$ python3 -q
>>> import numpy as np
>>> from numpy import linalg as LA
>>> np.set_printoptions(precision=2, suppress=True, linewidth=200, legacy="1.25")
>>> data = np.loadtxt("dump.csv", delimiter=",")
>>> print(data)
[[1. 0. 0. 0. 0. 0.]
 [0. 3. 0. 0. 0. 0.]
 [0. 0. 3. 0. 0. 0.]
 [0. 0. 0. 2. 0. 0.]
 [0. 0. 0. 0. 0. 0.]
 [0. 0. 0. 0. 0. 2.]]
>>> w, vecs = LA.eigh(data)
>>> print(w)
[0. 1. 2. 2. 3. 3.]
>>> print(np.unique(w.round(6) + 0, return_counts=True)[1])
[1 1 2 2]
>>> print(w.sum(), np.trace(data))
11.0 11.0
>>> print(vecs.T @ vecs)
[[1. 0. 0. 0. 0. 0.]
 [0. 1. 0. 0. 0. 0.]
 [0. 0. 1. 0. 0. 0.]
 [0. 0. 0. 1. 0. 0.]
 [0. 0. 0. 0. 1. 0.]
 [0. 0. 0. 0. 0. 1.]]
>>> print(LA.eigvalsh(data + 2 * np.eye(6)))
[2. 3. 4. 4. 5. 5.]
>>> print((w > 1e-8).sum(), (w < -1e-8).sum())
5 0
>>> print(np.prod(np.diag(data)), round(LA.det(data), 2))
0.0 0.0
>>> print(np.sort(LA.eigvals(data)))
[0. 1. 2. 2. 3. 3.]
>>> print([int(LA.matrix_rank(LA.matrix_power(data, p))) for p in range(1, 7)])
[5, 5, 5, 5, 5, 5]
>>> rng = np.random.default_rng(346)
>>> other = data + rng.integers(-2, 3, (6, 5)) @ rng.integers(-2, 3, (5, 6))
>>> print(other)
[[  4.   4.   1.  -1.  -3.   3.]
 [ -3.   1. -10.   4.   0.  -5.]
 [  1.   3.   0.   3.  -2.   0.]
 [  0.  -1.   6.   0.   3.   3.]
 [  2.   5. -10.   4.  -3.   1.]
 [  3.   6.   2.   3.   0.   8.]]
>>> print(np.round(LA.svd(other - data, compute_uv=False), 2) + 0)
[18.02 13.75  4.52  2.22  0.25  0.  ]
>>> print(np.abs(other - data).sum(axis=1))
[15. 24. 12. 15. 25. 20.]
>>> print(round(float(LA.det(other)), 2))
-2542.0
>>> print(np.trace(other))
10.0
>>> print(np.sort(np.abs(LA.eigvals(other))))
[0.99 3.1  4.71 4.71 5.52 6.74]
>>> assert other == other.T
Traceback (most recent call last):
  File "<python-input-23>", line 1, in <module>
    assert other == other.T
           ^^^^^^^^^^^^^^^^
ValueError: The truth value of an array with more than one element is ambiguous. Use a.any() or a.all()
>>> print((other - other.T) / 2)
[[ 0.   3.5  0.  -0.5 -2.5  0. ]
 [-3.5  0.  -6.5  2.5 -2.5 -5.5]
 [ 0.   6.5  0.  -1.5  4.  -1. ]
 [ 0.5 -2.5  1.5  0.  -0.5  0. ]
 [ 2.5  2.5 -4.   0.5  0.   0.5]
 [ 0.   5.5  1.   0.  -0.5  0. ]]
>>> print(round(float(np.abs(LA.eigvals(other)).max()), 2))
6.74
>>> print(np.allclose(other, other.T))
False
>>> idx = rng.permutation(6)
>>> print(idx)
[4 5 3 0 2 1]
>>> other = data[idx][:, idx]
>>> print(np.sort(np.abs(LA.eigvals(other))))
[0. 1. 2. 2. 3. 3.]
>>> print(np.allclose(other, data))
False
>>> print(np.trace(other))
11.0
>>> print(np.round(LA.det(other), 2), np.round(LA.det(data[idx]), 2))
0.0 0.0
>>> W0 = np.load("block13.npy")
>>> print(W0)
[[ 0 -1  0  5]
 [ 0  0  2 -4]
 [ 0  0  0 -1]
 [ 0  0  0  0]]
>>> r = LA.matrix_rank(W0)
>>> print(r)
3
>>> null = LA.svd(W0)[2][r:].T
>>> print(null @ null.T)
[[1. 0. 0. 0.]
 [0. 0. 0. 0.]
 [0. 0. 0. 0.]
 [0. 0. 0. 0.]]
>>> print(LA.matrix_rank(W0.T @ W0), LA.matrix_rank(W0 @ W0.T))
3 3
>>> print(W0 @ null)
[[0.]
 [0.]
 [0.]
 [0.]]
>>> print(np.allclose(W0 @ null, 0))
True
>>> x0 = np.array([-5, -5, 0, 3])
>>> h1 = np.maximum(W0 @ x0, 0)
>>> print(np.flatnonzero(h1 > 1e-9))
[0]
>>> print(W0 * (h1 > 1e-9)[:, None])
[[ 0 -1  0  5]
 [ 0  0  0  0]
 [ 0  0  0  0]
 [ 0  0  0  0]]
>>> print(np.tanh(W0 @ x0))
[ 1. -1. -1.  0.]
>>> print(np.maximum(W0 @ x0, 0) - np.maximum(-W0 @ x0, 0))
[ 20 -12  -3   0]
>>> print(np.prod(np.diag(W0)), round(LA.det(W0), 2))
0 0.0
>>> print(np.sort(LA.eigvals(W0)))
[0. 0. 0. 0.]
>>> print(LA.matrix_power(W0 - np.diag(np.diag(W0)), 4))
[[0 0 0 0]
 [0 0 0 0]
 [0 0 0 0]
 [0 0 0 0]]
>>> print(LA.matrix_rank(W0 - W0[0, 0] * np.eye(4)))
3
>>> print(W0 @ W0)
[[ 0  0 -2  4]
 [ 0  0  0 -2]
 [ 0  0  0  0]
 [ 0  0  0  0]]
>>> print(np.unique(W0.round(6), axis=0).shape)
(4, 4)
>>> print(np.round(W0 @ LA.pinv(W0) @ W0, 2) + 0)
[[ 0. -1.  0.  5.]
 [ 0.  0.  2. -4.]
 [ 0.  0.  0. -1.]
 [ 0.  0.  0.  0.]]
>>> try:
...     LA.inv(W0)
... except LA.LinAlgError as e:
...     print("failed:", e)
... 
failed: Singular matrix
>>> M = np.array([[-1, -1, -3],
...     [2, 2, -1],
...     [3, -2, -2],
...     [0, 1, -1],
...     [2, -3, 0],
...     [1, 2, 2],
...     [1, -1, 2],
...     [2, 1, -1]])
>>> print(M)
[[-1 -1 -3]
 [ 2  2 -1]
 [ 3 -2 -2]
 [ 0  1 -1]
 [ 2 -3  0]
 [ 1  2  2]
 [ 1 -1  2]
 [ 2  1 -1]]
>>> other = np.c_[M[:, :1] @ np.array([[2]]), np.array([0, -1, 0, 1, 2, 0, 1, 2])]
>>> print(other)
[[-2  0]
 [ 4 -1]
 [ 6  0]
 [ 0  1]
 [ 4  2]
 [ 2  0]
 [ 2  1]
 [ 4  2]]
>>> print(LA.matrix_rank(np.c_[M, other]))
4
>>> print(np.round(LA.norm(other - M @ LA.lstsq(M, other)[0], axis=0), 2) + 0)
[0.  2.8]
>>> print(np.round(LA.lstsq(M, other[:, 0])[0], 2) + 0)
[2. 0. 0.]
>>> x0 = np.array([0, 2, 3])
>>> y = M @ x0
>>> print(y)
[-11   1 -10  -1  -6  10   4  -1]
>>> print(LA.solve(M.T @ M, M.T @ y))
[0. 2. 3.]
>>> print(np.round(LA.lstsq(M, y)[0], 2) + 0)
[0. 2. 3.]
>>> y = y + 0.1 * rng.normal(size=8)
>>> print(y)
[-11.07   1.08  -9.87  -0.97  -5.96  10.01   4.12  -0.85]
>>> coef, *_ = LA.lstsq(M, y)
>>> print(round(LA.norm(y - M @ coef), 2))
0.12
>>> print(coef.round())
[0. 2. 3.]
>>> print([round(float(LA.norm(LA.solve(M.T @ M + lam * np.eye(3), M.T @ y))), 2) for lam in (0, 1, 10, 100)])
[3.61, 3.49, 2.66, 0.81]
>>> print(np.round(M.T @ (y - M @ coef), 2) + 0)
[0. 0. 0.]
>>> w1 = np.array([[0, 0, 1], [0, 2, 0], [3, 0, 2]])
>>> coef = np.array([5, 4, 3])
>>> H = np.maximum(M @ w1 + coef, 0)
>>> print((H > 0).astype(int))
[[0 1 0]
 [1 1 1]
 [0 0 1]
 [1 1 1]
 [1 0 1]
 [1 1 1]
 [1 1 1]
 [1 1 1]]
>>> print((H > 0).mean(axis=0))
[0.75 0.75 0.88]
>>> print(LA.matrix_rank(H))
3
>>> Z = np.array([[2, 3, 8], [5, 6, 5], [0, -5, 4]])
>>> print(w1 @ Z)
[[ 0 -5  4]
 [10 12 10]
 [ 6 -1 32]]
>>> print(H @ Z)
[[ 10  12  10]
 [ 44  39  68]
 [  0 -10   8]
 [ 34  37  50]
 [ 10 -10  60]
 [ 62  41 160]
 [ 32   5 130]
 [ 34  27  58]]
>>> proj = M @ LA.solve(M.T @ M, M.T)
>>> print(np.round(LA.eigvalsh(proj), 2) + 0)
[0. 0. 0. 0. 0. 1. 1. 1.]
>>> print(np.trace(proj))
3.0
>>> print(np.round((np.eye(8) - proj) @ M, 2) + 0)
[[0. 0. 0.]
 [0. 0. 0.]
 [0. 0. 0.]
 [0. 0. 0.]
 [0. 0. 0.]
 [0. 0. 0.]
 [0. 0. 0.]
 [0. 0. 0.]]
>>> print(np.round(proj @ M[:, 2], 2) + 0)
[-3. -1. -2. -1.  0.  2.  2. -1.]
>>> print(LA.matrix_rank(np.eye(8) - proj))
5
>>> print(np.allclose(proj @ proj, proj))
True
>>> M @ M
Traceback (most recent call last):
  File "<python-input-92>", line 1, in <module>
    M @ M
    ~~^~~
ValueError: matmul: Input operand 1 has a mismatch in its core dimension 0, with gufunc signature (n?,k),(k,m?)->(n?,m?) (size 8 is different from 3)
>>> gram = M.T @ M
>>> print((M @ M.T).shape)
(8, 8)
>>> print(LA.matrix_rank(gram))
3
>>> print(gram)
[[24 -4 -3]
 [-4 25  5]
 [-3  5 24]]
>>> print(np.trace(gram), (M ** 2).sum())
73 73
>>> K = np.array([[-0.3, 0.4, 1.1, 0.4, 0.4, -0.6, -0.9, -0.5, 0.6, -0.5],
...     [-1.3, -0.5, -1.7, -0.8, -0.4, -1.6, 0.3, -1.2, -1.3, -0.5],
...     [-1.9, 0.7, -0.5, -0.6, -1.1, 0.0, 0.6, 0.8, 0.9, 0.2],
...     [-0.3, -0.2, 1.5, 0.4, 1.0, -0.4, 0.4, -0.8, 0.9, -0.9],
...     [-0.3, -1.3, -1.5, 2.5, -0.9, -1.1, -0.5, 0.1, -0.6, 0.2],
...     [-0.6, -0.7, -0.3, -0.5, 0.9, -0.5, 0.9, -0.9, -0.4, -0.3],
...     [0.5, -0.5, 0.0, -0.1, -0.1, -0.5, 0.7, -0.2, 0.1, 0.5],
...     [-0.4, 0.1, -1.0, -0.7, 1.4, 0.7, 0.1, 0.3, -0.3, 1.9],
...     [0.1, -0.8, -0.1, 0.6, 0.4, 0.8, -2.1, 0.6, 0.9, -0.9],
...     [-0.7, -2.1, 0.2, -0.8, -0.9, -0.5, -1.9, -0.6, -0.7, 1.3]])
>>> print(K)
[[-0.3  0.4  1.1  0.4  0.4 -0.6 -0.9 -0.5  0.6 -0.5]
 [-1.3 -0.5 -1.7 -0.8 -0.4 -1.6  0.3 -1.2 -1.3 -0.5]
 [-1.9  0.7 -0.5 -0.6 -1.1  0.   0.6  0.8  0.9  0.2]
 [-0.3 -0.2  1.5  0.4  1.  -0.4  0.4 -0.8  0.9 -0.9]
 [-0.3 -1.3 -1.5  2.5 -0.9 -1.1 -0.5  0.1 -0.6  0.2]
 [-0.6 -0.7 -0.3 -0.5  0.9 -0.5  0.9 -0.9 -0.4 -0.3]
 [ 0.5 -0.5  0.  -0.1 -0.1 -0.5  0.7 -0.2  0.1  0.5]
 [-0.4  0.1 -1.  -0.7  1.4  0.7  0.1  0.3 -0.3  1.9]
 [ 0.1 -0.8 -0.1  0.6  0.4  0.8 -2.1  0.6  0.9 -0.9]
 [-0.7 -2.1  0.2 -0.8 -0.9 -0.5 -1.9 -0.6 -0.7  1.3]]
>>> x0 = np.array([1, 0, 2, 3, 1, 3, 2, 1, 3, 0])
>>> h1 = np.maximum(K @ x0, 0)
>>> print(np.tanh(K @ x0))
[ 0.83 -1.   -0.8   1.   -0.99 -1.    0.1  -0.89  1.   -1.  ]
>>> print(h1)
[1.2 0.  0.  6.4 0.  0.  0.1 0.  3.6 0. ]
>>> print(np.maximum(K @ x0, 0) - np.maximum(-K @ x0, 0))
[  1.2 -16.8  -1.1   6.4  -2.7  -3.6   0.1  -1.4   3.6 -11.6]
>>> print(K.T @ h1)
[-1.87 -3.73 10.56  5.19  8.31 -0.45 -6.01 -3.58  9.73 -9.55]
>>> print(K * (h1 > 1e-9)[:, None])
[[-0.3  0.4  1.1  0.4  0.4 -0.6 -0.9 -0.5  0.6 -0.5]
 [-0.  -0.  -0.  -0.  -0.  -0.   0.  -0.  -0.  -0. ]
 [-0.   0.  -0.  -0.  -0.   0.   0.   0.   0.   0. ]
 [-0.3 -0.2  1.5  0.4  1.  -0.4  0.4 -0.8  0.9 -0.9]
 [-0.  -0.  -0.   0.  -0.  -0.  -0.   0.  -0.   0. ]
 [-0.  -0.  -0.  -0.   0.  -0.   0.  -0.  -0.  -0. ]
 [ 0.5 -0.5  0.  -0.1 -0.1 -0.5  0.7 -0.2  0.1  0.5]
 [-0.   0.  -0.  -0.   0.   0.   0.   0.  -0.   0. ]
 [ 0.1 -0.8 -0.1  0.6  0.4  0.8 -2.1  0.6  0.9 -0.9]
 [-0.  -0.   0.  -0.  -0.  -0.  -0.  -0.  -0.   0. ]]
>>> idx = rng.permutation(10)
>>> print(idx)
[1 0 6 9 5 3 2 4 7 8]
>>> other = K[idx][:, idx]
>>> print(np.allclose(other, K))
False
>>> print(np.sort(np.abs(LA.eigvals(other))))
[0.18 0.96 1.36 1.36 1.86 2.52 2.52 2.6  2.6  2.66]
>>> x0 = np.array([-2, 1, 2, -2, -1, -2, 2, -2, 0, 0])
>>> y = K @ x0
>>> print(y)
[ 2.4  6.9  5.4  4.8 -6.8  4.6  1.6 -2.9 -9.8  0.6]
>>> print(np.round(LA.solve(K, y), 2) + 0)
[-2.  1.  2. -2. -1. -2.  2. -2.  0.  0.]
>>> print(np.round(LA.solve(K, -3 * y), 2) + 0)
[ 6. -3. -6.  6.  3.  6. -6.  6.  0.  0.]
>>> print(np.allclose(K @ K.T, K.T @ K))
False
>>> K.inv()
Traceback (most recent call last):
  File "<python-input-118>", line 1, in <module>
    K.inv()
    ^^^^^
AttributeError: 'numpy.ndarray' object has no attribute 'inv'
>>> print((K - K.T) / 2)
[[ 0.    0.85  1.5   0.35  0.35  0.   -0.7  -0.05  0.25  0.1 ]
 [-0.85  0.   -1.2  -0.3   0.45 -0.45  0.4  -0.65 -0.25  0.8 ]
 [-1.5   1.2   0.   -1.05  0.2   0.15  0.3   0.9   0.5   0.  ]
 [-0.35  0.3   1.05  0.   -0.75  0.05  0.25 -0.05  0.15 -0.05]
 [-0.35 -0.45 -0.2   0.75  0.   -1.   -0.2  -0.65 -0.5   0.55]
 [ 0.    0.45 -0.15 -0.05  1.    0.    0.7  -0.8  -0.6   0.1 ]
 [ 0.7  -0.4  -0.3  -0.25  0.2  -0.7   0.   -0.15  1.1   1.2 ]
 [ 0.05  0.65 -0.9   0.05  0.65  0.8   0.15  0.   -0.45  1.25]
 [-0.25  0.25 -0.5  -0.15  0.5   0.6  -1.1   0.45  0.   -0.1 ]
 [-0.1  -0.8   0.    0.05 -0.55 -0.1  -1.2  -1.25  0.1   0.  ]]
>>> print(np.round(np.abs(LA.eigvals(K)).max(), 2))
2.66
>>> mat = np.loadtxt("m.csv", delimiter=",")
>>> print(mat)
[[-0.5 -0.9  0.9  1.4]
 [-0.4  0.3 -1.1 -0.4]
 [-0.7  0.6 -0.6 -0.7]
 [-0.9 -0.9 -0.9 -0.2]
 [ 0.4  0.7  1.4 -0.5]
 [ 0.1 -0.2 -0.5 -0.5]
 [ 0.2 -1.4 -0.2  0.2]
 [-0.6 -0.7  0.2  1.5]
 [-0.4 -0.6  3.1 -0.1]
 [ 0.8  0.8 -0.7 -1.2]
 [ 2.9 -0.3  0.1 -0.3]
 [ 0.3  0.3 -0.1 -1. ]
 [ 0.8 -0.5 -1.   0.6]
 [ 0.   0.5  1.5 -0.9]
 [ 0.3 -0.6  1.  -0.7]
 [-0.3  1.2  1.5  0.9]
 [-1.9  0.2  2.7  1.7]
 [ 0.2 -1.2 -2.9  0.4]
 [ 0.6 -1.   1.3 -0.8]
 [ 0.6  0.4 -1.4 -2.3]
 [-0.1  1.1  0.8 -1.9]
 [-0.3  0.3 -0.1  0. ]
 [ 1.8  1.8  1.8  1.5]
 [ 0.3  0.3  1.7 -0.4]
 [ 2.  -1.6 -0.3 -1.4]
 [ 0.  -0.6  0.3  1.7]
 [-0.4 -1.3  0.2  0.7]]
>>> other = np.c_[mat[:, :3] @ np.array([[-5, -5, -4], [-3, 3, 4], [-1, 5, -1]]), np.array([-3, -2, 1, -1, -1, 2, 2, 1, 2, 1, 1, 2, 3, -1, -1, 2, 1, 1, 0, -2, -3, 2, 2, 1, 0, 0, -1])]
>>> print(other)
[[  4.3   4.3  -2.5  -3. ]
 [  2.2  -2.6   3.9  -2. ]
 [  2.3   2.3   5.8   1. ]
 [  8.1  -2.7   0.9  -1. ]
 [ -5.5   7.1  -0.2  -1. ]
 [  0.6  -3.6  -0.7   2. ]
 [  3.4  -6.2  -6.2   2. ]
 [  4.9   1.9  -0.6   1. ]
 [  0.7  15.7  -3.9   2. ]
 [ -5.7  -5.1   0.7   1. ]
 [-13.7 -14.9 -12.9   1. ]
 [ -2.3  -1.1   0.1   2. ]
 [ -1.5 -10.5  -4.2   3. ]
 [ -3.    9.    0.5  -1. ]
 [ -0.7   1.7  -4.6  -1. ]
 [ -3.6  12.6   4.5   2. ]
 [  6.2  23.6   5.7   1. ]
 [  5.5 -19.1  -2.7   1. ]
 [ -1.3   0.5  -7.7   0. ]
 [ -2.8  -8.8   0.6  -2. ]
 [ -3.6   7.8   4.   -3. ]
 [  0.7   1.9   2.5   2. ]
 [-16.2   5.4  -1.8   2. ]
 [ -4.1   7.9  -1.7   1. ]
 [ -4.9 -16.3 -14.1   0. ]
 [  1.5  -0.3  -2.7   0. ]
 [  5.7  -0.9  -3.8  -1. ]]
>>> print(LA.norm(LA.qr(mat)[0].T @ other, axis=0) ** 2 / ((other ** 2).sum(axis=0) + 1e-12))
[1.   1.   1.   0.17]
>>> print(LA.matrix_rank(np.c_[mat, other]))
5
>>> print(LA.matrix_rank(other))
4
